>>> import numpy as np
>>> np.set_printoptions(precision=2, suppress=True, linewidth=160)
>>> arr = np.load("layer18.npy")
>>> arr
array([[0, 0, 0],
       [0, 0, 1],
       [0, 1, 0]])
>>> np.linalg.pinv(arr)
array([[0., 0., 0.],
       [0., 0., 1.],
       [0., 1., 0.]])
>>> arr @ arr.T
array([[0, 0, 0],
       [0, 1, 0],
       [0, 0, 1]])
>>> arr[:, 0] @ arr[:, 2]
np.int64(0)
>>> np.linalg.svd(arr, compute_uv=False)
array([1., 1., 0.])
>>> A = np.load("block9.npy")
>>> A
array([[-1.82,  0.05, -1.76, -1.7 ,  0.04],
       [-1.53,  0.07, -1.46, -1.51,  0.05],
       [-0.25, -0.01, -0.18, -0.23,  0.01],
       [-0.24, -0.08, -0.27, -0.27, -0.02],
       [-1.83,  0.09, -1.78, -1.65,  0.05],
       [ 0.17,  0.  ,  0.18,  0.15,  0.  ],
       [-1.53, -0.1 , -1.57, -1.43,  0.02],
       [ 0.05, -0.04,  0.  , -0.03,  0.02],
       [-0.27,  0.08, -0.35, -0.42,  0.01],
       [ 0.18,  0.03,  0.15,  0.29, -0.09],
       [-0.88, -0.06, -0.77, -0.83, -0.02],
       [-0.12, -0.02, -0.08, -0.13, -0.16],
       [ 0.21,  0.01,  0.32,  0.25,  0.02],
       [ 0.51, -0.03,  0.42,  0.41, -0.06],
       [-0.72,  0.03, -0.64, -0.63,  0.03],
       [-1.52,  0.02, -1.59, -1.57, -0.04],
       [-0.09,  0.07, -0.17, -0.12, -0.01],
       [-2.38, -0.04, -2.26, -2.3 , -0.02],
       [ 0.99,  0.02,  0.98,  0.9 , -0.03],
       [ 1.78, -0.01,  1.69,  1.7 , -0.11],
       [-0.1 , -0.04,  0.02, -0.08,  0.01],
       [ 0.08,  0.02,  0.1 ,  0.06,  0.02],
       [-0.32,  0.04, -0.41, -0.43,  0.01]])
>>> idx = A[:, 2] > np.median(A[:, 2])
>>> r0 = A[idx].mean(axis=0) - A[~idx].mean(axis=0)
>>> np.argsort(-np.abs(r0).round(6), kind="stable")
array([0, 2, 3, 4, 1])
>>> r0
array([ 1.44, -0.01,  1.41,  1.39, -0.05])
>>> ((A - A.mean(axis=0)) @ r0 > 0).astype(int)
array([0, 0, 1, 1, 0, 1, 0, 1, 1, 1, 0, 1, 1, 1, 0, 0, 1, 0, 1, 1, 1, 1, 1])
>>> round(float((((A - A.mean(axis=0)) @ r0 > 0) == idx).mean()), 2)
0.83
>>> Xs = (A - A.mean(axis=0)) / A.std(axis=0)
>>> Xs.std(axis=0)
array([1., 1., 1., 1., 1.])
>>> np.argwhere(np.abs(Xs) > 2)
array([[ 6,  1],
       [11,  4],
       [17,  0],
       [17,  3],
       [19,  0],
       [19,  2],
       [19,  3]])
>>> beta = np.linalg.lstsq(np.delete(Xs, 2, axis=1), Xs[:, 2])[0]
>>> np.abs(beta).argmax()
np.int64(2)
>>> beta
array([ 0.48, -0.01,  0.52,  0.01])
